$ python3 -q
>>> import numpy as np
>>> np.set_printoptions(precision=2, suppress=True, linewidth=140)
>>> def rd(a):
...     return np.round(a, 2) + 0
... 
>>> J = np.load("x.npy")
>>> J
array([[ 1,  0,  0,  0,  0,  0,  0,  0,  0,  0,  0],
       [-3,  1,  0,  0,  0,  0,  0,  0,  0,  0,  0],
       [-3,  3,  1,  0,  0,  0,  0,  0,  0,  0,  0],
       [-1,  2,  3,  1,  0,  0,  0,  0,  0,  0,  0],
       [ 3,  3,  0, -1,  1,  0,  0,  0,  0,  0,  0],
       [-1, -3,  2, -1,  0,  1,  0,  0,  0,  0,  0],
       [-1,  1, -3, -3,  2,  3,  1,  0,  0,  0,  0],
       [ 0,  2,  2,  3, -1, -1, -3,  1,  0,  0,  0],
       [ 2, -1,  3,  0,  1,  1, -3,  3,  1,  0,  0],
       [-1,  3,  1, -3,  0, -3,  0, -3,  1,  1,  0],
       [ 1,  0, -3, -2,  2, -2,  1,  2,  2, -2,  1]])
>>> rd(np.linalg.det(J))
np.float64(1.0)
>>> np.linalg.matrix_power(J, 3)
array([[   1,    0,    0,    0,    0,    0,    0,    0,    0,    0,    0],
       [  -9,    1,    0,    0,    0,    0,    0,    0,    0,    0,    0],
       [ -36,    9,    1,    0,    0,    0,    0,    0,    0,    0,    0],
       [ -75,   33,    9,    1,    0,    0,    0,    0,    0,    0,    0],
       [   0,   -6,   -9,   -3,    1,    0,    0,    0,    0,    0,    0],
       [   6,   -6,   -3,   -3,    0,    1,    0,    0,    0,    0,    0],
       [ 101,  -70,  -33,  -24,    6,    9,    1,    0,    0,    0,    0],
       [-137,  112,   69,   57,  -21,  -30,   -9,    1,    0,    0,    0],
       [-106,  116,  111,   96,  -42,  -60,  -36,    9,    1,    0,    0],
       [  50,  -48,  -73,  -44,   21,   18,    9,    0,    3,    1,    0],
       [  98,  -16,   75,   82,  -26,  -29,  -63,   36,    0,   -6,    1]])
>>> np.trace(J)
np.int64(11)
>>> J @ J
array([[  1,   0,   0,   0,   0,   0,   0,   0,   0,   0,   0],
       [ -6,   1,   0,   0,   0,   0,   0,   0,   0,   0,   0],
       [-15,   6,   1,   0,   0,   0,   0,   0,   0,   0,   0],
       [-17,  13,   6,   1,   0,   0,   0,   0,   0,   0,   0],
       [ -2,   4,  -3,  -2,   1,   0,   0,   0,   0,   0,   0],
       [  2,  -2,   1,  -2,   0,   1,   0,   0,   0,   0,   0],
       [ 10, -16,  -9, -11,   4,   6,   1,   0,   0,   0,   0],
       [-14,  13,  20,  17,  -8, -11,  -6,   1,   0,   0,   0],
       [  3,  10,  23,  16,  -7, -10, -15,   6,   1,   0,   0],
       [ -6,   5, -16, -12,   4,  -2,   6,  -3,   2,   1,   0],
       [ 26,  -4, -11,   5,   6,   5, -10,  16,   2,  -4,   1]])
>>> rd(np.linalg.norm(J, 2) / np.linalg.norm(J))
np.float64(0.56)
>>> np.linalg.cond(J) > 100
np.True_
>>> F = np.array([[1, 0, 2, 0, 2],
...     [0, 0, 3, 4, 4],
...     [3, 4, 2, 0, 2],
...     [5, 1, 1, 1, 5],
...     [2, 1, 5, 1, 5],
...     [3, 5, 5, 4, 5],
...     [0, 0, 0, 2, 5],
...     [1, 0, -7, -12, -10]])
>>> x0 = np.array([2, 7, -7, 9, -7])
>>> target = F @ x0
>>> beta, lr = np.zeros(5), 1 / np.linalg.norm(F, 2) ** 2
>>> for i in range(30):
...     beta -= lr * F.T @ (F @ beta - target)
...     if i % 10 == 0: print(i, round(np.linalg.norm(F @ beta - target), 2))
... 
0 52.77
10 39.31
20 30.16
>>> rd(np.linalg.cond(F))
np.float64(11.16)
>>> u = np.array([-5, -1, 2])
>>> np.polyval(u, F[4])
array([ -20,   -4, -128,   -4, -128])
>>> np.convolve(F[4], u)
array([-10,  -7, -22,  -8, -16,  -3,  10])
>>> np.array([np.convolve(row, u, "same") for row in F])
array([[ -1,  -8,  -2,  -6,  -2],
       [  0, -15, -23, -18,   4],
       [-23,  -8,   6,  -6,  -2],
       [-10,   4,  -4, -24,  -3],
       [ -7, -22,  -8, -16,  -3],
       [-28, -24, -15, -19,   3],
       [  0,   0, -10, -27,  -1],
       [ -1,  37,  67,  48, -14]])
>>> np.cross(F[4, :3], F[0, :3])
array([ 2,  1, -1])
>>> M = np.load("block19.npy")
>>> M
array([[-2,  0, -2, -8, -2,  1, -1,  2, -2,  1],
       [ 1,  0,  1,  4, -1, -2, -2,  0,  1, -2],
       [-2,  0,  2,  0, -2,  1, -2,  2,  0,  1],
       [-1,  2,  0, -8, -1, -2, -1, -1, -2,  0],
       [-2,  2,  0, -8, -2, -2,  1,  0, -2, -2],
       [-2, -1,  0, -8, -1,  1,  2, -2, -2, -1],
       [-2, -2,  1, -4,  2, -2, -1,  2, -1,  2],
       [-2,  1,  2, -4, -1, -1,  2,  1, -1,  2],
       [ 0, -2,  2,  4,  2, -2, -2,  1,  1, -1],
       [ 2,  0,  2,  8,  0, -2,  0, -1,  2, -1],
       [-1, -1, -2, -4, -2,  0, -1, -2, -1, -1],
       [ 2,  0, -1,  0,  0,  2, -1,  0,  0, -1],
       [-1,  2,  0,  0,  0,  1, -1,  0,  0, -2]])
>>> # column 3 is much longer than the rest
>>> np.linalg.lstsq(M[:-1].T, M[-1])[2]
np.int32(9)
>>> np.abs(np.diag(np.linalg.qr(M)[1])) > 1e-9
array([ True,  True,  True,  True,  True,  True,  True,  True, False,  True])
>>> rd(np.trace(np.linalg.pinv(M) @ M))
np.float64(9.0)
>>> M2 = np.c_[F[:, :3] @ np.array([[2, 0, 2], [0, 1, 1], [2, 0, 2]]), np.array([-3, 2, 3, -1, 1, 2, 1, 1])]
>>> M2
array([[  6,   0,   6,  -3],
       [  6,   0,   6,   2],
       [ 10,   4,  14,   3],
       [ 12,   1,  13,  -1],
       [ 14,   1,  15,   1],
       [ 16,   5,  21,   2],
       [  0,   0,   0,   1],
       [-12,   0, -12,   1]])
>>> rd(np.linalg.norm(np.linalg.qr(F)[0].T @ M2, axis=0) ** 2 / ((M2 ** 2).sum(axis=0) + 1e-12))
array([1.  , 1.  , 1.  , 0.53])
>>> rd(np.linalg.lstsq(F, M2[:, 0])[0])
array([2., 0., 2., 0., 0.])
>>> M2 = np.array([[-0.8, 0.2, 0.1, 0.3],
...     [0.3, -2.4, -0.1, 0.4],
...     [0.3, -1.1, 0.1, 0.1],
...     [0.5, -1.3, -0.1, 1.9],
...     [1.6, -0.1, -1.1, -0.4],
...     [-0.8, 0.4, -2.1, 0.7],
...     [0.1, 0.0, -0.4, -0.7],
...     [0.6, 1.3, 0.2, 0.2],
...     [-0.5, 0.2, 0.5, -0.1],
...     [1.5, -0.4, 0.2, -1.3],
...     [0.6, 0.7, 0.0, -0.6],
...     [1.1, 1.0, 0.3, 0.2],
...     [2.2, 0.0, 0.9, -0.6],
...     [-1.6, 2.3, -0.1, 1.1]])
>>> cent = np.array([[1.3, -0.3, 0.6, 0.5, 1.2, -1.0, 1.0, -0.8],
...     [-0.4, 0.2, 0.1, -0.8, 0.0, 1.5, -0.6, 0.9],
...     [-1.2, 0.5, 1.5, 0.1, -0.4, 0.2, 0.1, -1.9],
...     [-2.2, 1.6, 0.0, 0.3, -0.6, 0.3, 0.3, -1.6]])
>>> X = M2 @ cent
>>> rd(X)
array([[-1.9 ,  0.81, -0.31, -0.46, -1.18,  1.21, -0.82,  0.15],
       [ 0.59,  0.02, -0.21,  2.18,  0.16, -3.8 ,  1.85, -2.85],
       [ 0.49, -0.1 ,  0.22,  1.07,  0.26, -1.9 ,  1.  , -1.58],
       [-2.89,  2.58,  0.02,  1.85, -0.5 , -1.9 ,  1.84, -4.42],
       [ 4.32, -1.69, -0.7 ,  0.65,  2.6 , -2.09,  1.43,  1.36],
       [-0.22,  0.39, -3.59, -0.72, -0.54,  1.19, -1.04,  3.87],
       [ 2.15, -1.35, -0.54, -0.2 ,  0.7 , -0.39, -0.15,  1.8 ],
       [-0.42,  0.5 ,  0.79, -0.66,  0.52,  1.45, -0.1 , -0.01],
       [-1.11,  0.28,  0.47, -0.39, -0.74,  0.87, -0.6 , -0.21],
       [ 4.73, -2.51,  1.16,  0.7 ,  2.5 , -2.45,  1.37,  0.14],
       [ 1.82, -1.  ,  0.43, -0.44,  1.08,  0.27,  0.  ,  1.11],
       [ 0.23,  0.34,  1.21, -0.16,  1.08,  0.52,  0.59, -0.87],
       [ 3.1 , -1.17,  2.67,  1.01,  2.64, -2.2 ,  2.11, -2.51],
       [-5.3 ,  2.65, -0.88, -2.32, -2.54,  5.36, -2.66,  1.78]])
>>> np.linalg.matrix_rank(M, rtol=0.1)
np.int64(7)
>>> np.linalg.matrix_rank(M)
np.int64(9)
>>> np.count_nonzero(M)
np.int64(104)
>>> M - M[0]
array([[ 0,  0,  0,  0,  0,  0,  0,  0,  0,  0],
       [ 3,  0,  3, 12,  1, -3, -1, -2,  3, -3],
       [ 0,  0,  4,  8,  0,  0, -1,  0,  2,  0],
       [ 1,  2,  2,  0,  1, -3,  0, -3,  0, -1],
       [ 0,  2,  2,  0,  0, -3,  2, -2,  0, -3],
       [ 0, -1,  2,  0,  1,  0,  3, -4,  0, -2],
       [ 0, -2,  3,  4,  4, -3,  0,  0,  1,  1],
       [ 0,  1,  4,  4,  1, -2,  3, -1,  1,  1],
       [ 2, -2,  4, 12,  4, -3, -1, -1,  3, -2],
       [ 4,  0,  4, 16,  2, -3,  1, -3,  4, -2],
       [ 1, -1,  0,  4,  0, -1,  0, -4,  1, -2],
       [ 4,  0,  1,  8,  2,  1,  0, -2,  2, -2],
       [ 1,  2,  2,  8,  2,  0,  0, -2,  2, -3]])
>>> U, sv, vt = np.linalg.svd(M)
>>> vecs = vt[:(sv > 1e-8).sum()]
>>> rng = np.random.default_rng(17779)
>>> x0 = M[11] + -2 * M[1] + rng.integers(2) * np.eye(10)[8]
>>> x0
array([ 0.,  0., -3., -8.,  2.,  6.,  3.,  0., -2.,  3.])
>>> rd(vecs.T @ vecs)
array([[1.  , 0.  , 0.  , 0.  , 0.  , 0.  , 0.  , 0.  , 0.  , 0.  ],
       [0.  , 1.  , 0.  , 0.  , 0.  , 0.  , 0.  , 0.  , 0.  , 0.  ],
       [0.  , 0.  , 1.  , 0.  , 0.  , 0.  , 0.  , 0.  , 0.  , 0.  ],
       [0.  , 0.  , 0.  , 0.94, 0.  , 0.  , 0.  , 0.  , 0.24, 0.  ],
       [0.  , 0.  , 0.  , 0.  , 1.  , 0.  , 0.  , 0.  , 0.  , 0.  ],
       [0.  , 0.  , 0.  , 0.  , 0.  , 1.  , 0.  , 0.  , 0.  , 0.  ],
       [0.  , 0.  , 0.  , 0.  , 0.  , 0.  , 1.  , 0.  , 0.  , 0.  ],
       [0.  , 0.  , 0.  , 0.  , 0.  , 0.  , 0.  , 1.  , 0.  , 0.  ],
       [0.  , 0.  , 0.  , 0.24, 0.  , 0.  , 0.  , 0.  , 0.06, 0.  ],
       [0.  , 0.  , 0.  , 0.  , 0.  , 0.  , 0.  , 0.  , 0.  , 1.  ]])
>>> np.linalg.matrix_rank(np.vstack([M, x0]))
np.int64(9)
>>> mat = np.load("layer12.npy")
>>> mat
array([[-1,  2,  1,  0,  1,  2,  1, -1],
       [-2,  0, -2,  2,  2,  2,  0,  2],
       [-2, -2,  2, -2, -2, -2,  2,  0],
       [-2, -1, -2, -2, -2,  2,  0,  2],
       [ 3,  2,  5, -4, -3, -2,  1, -5]])
>>> # rows and columns are dependent
>>> rd(mat @ np.linalg.pinv(mat) @ mat)
array([[-1.,  2.,  1.,  0.,  1.,  2.,  1., -1.],
       [-2.,  0., -2.,  2.,  2.,  2.,  0.,  2.],
       [-2., -2.,  2., -2., -2., -2.,  2.,  0.],
       [-2., -1., -2., -2., -2.,  2.,  0.,  2.],
       [ 3.,  2.,  5., -4., -3., -2.,  1., -5.]])
>>> try:
...     np.linalg.inv(mat)
... except np.linalg.LinAlgError as e:
...     print(e)
... 
Last 2 dimensions of the array must be square
>>> np.linalg.lstsq(mat[:-1].T, mat[-1])[2]
np.int32(4)
>>> mat - mat[0]
array([[ 0,  0,  0,  0,  0,  0,  0,  0],
       [-1, -2, -3,  2,  1,  0, -1,  3],
       [-1, -4,  1, -2, -3, -4,  1,  1],
       [-1, -3, -3, -2, -3,  0, -1,  3],
       [ 4,  0,  4, -4, -4, -4,  0, -4]])
>>> np.count_nonzero(mat)
np.int64(35)
>>> np.linalg.matrix_rank(mat)
np.int64(4)
>>> np.abs(mat).max()
np.int64(5)
>>> mat.sum(axis=0)
array([-4,  1,  4, -6, -4,  2,  4, -2])
>>> np.diff(mat, axis=0)
array([[-1, -2, -3,  2,  1,  0, -1,  3],
       [ 0, -2,  4, -4, -4, -4,  2, -2],
       [ 0,  1, -4,  0,  0,  4, -2,  2],
       [ 5,  3,  7, -2, -1, -4,  1, -7]])
>>> rk = np.linalg.matrix_rank(mat)
>>> rk
np.int64(4)
>>> ns = np.linalg.svd(mat)[2][rk:].T
>>> [int(np.linalg.matrix_rank(mat[:, :j + 1])) for j in range(8)]
[1, 2, 3, 4, 4, 4, 4, 4]
>>> [int(np.linalg.matrix_rank(np.delete(mat, i, axis=0))) for i in range(5)]
[4, 4, 3, 3, 4]
>>> np.linalg.matrix_rank(mat.T @ mat), np.linalg.matrix_rank(mat @ mat.T)
(np.int64(4), np.int64(4))
>>> [int(np.linalg.matrix_rank(mat[:i])) for i in range(1, len(mat) + 1)]
[1, 2, 3, 4, 4]
>>> arr = np.array([[-0.15, -0.16, 0.22],
...     [0.94, 0.08, -0.99],
...     [-0.92, 0.92, 0.99],
...     [0.58, -0.16, -0.78],
...     [0.26, 0.62, -0.35],
...     [-0.32, 0.31, 0.49],
...     [-0.54, 0.78, 0.77],
...     [0.96, -0.56, -1.0],
...     [-0.97, 0.86, 1.0],
...     [-0.65, 0.08, 0.84],
...     [-0.09, -0.45, 0.1],
...     [0.73, -0.16, -0.9],
...     [0.99, -0.83, -1.0],
...     [0.15, -0.66, -0.29],
...     [-0.06, 0.51, 0.14],
...     [0.8, -0.88, -0.95],
...     [-0.4, -0.38, 0.55],
...     [-0.9, 0.16, 0.98]])
>>> U, sv, vt = np.linalg.svd(arr, full_matrices=False)
>>> rd(U.T @ arr @ vt.T)
array([[4.59, 0.  , 0.  ],
       [0.  , 1.68, 0.  ],
       [0.  , 0.  , 0.26]])
>>> np.abs(U[:, 0]).round(6).argmax()
np.int64(12)
>>> rd(vt @ vt.T)
array([[1., 0., 0.],
       [0., 1., 0.],
       [0., 0., 1.]])
>>> rd(U.T @ U)
array([[1., 0., 0.],
       [0., 1., 0.],
       [0., 0., 1.]])
>>> rd(np.abs(vt[0]))
array([0.61, 0.39, 0.69])
>>> rd(np.cumsum(sv ** 2) / np.sum(sv ** 2))
array([0.88, 1.  , 1.  ])
>>> rd(sv)
array([4.59, 1.68, 0.26])
>>> Q, R = np.linalg.qr(arr)
>>> np.trace(Q @ Q.T)
np.float64(3.0)
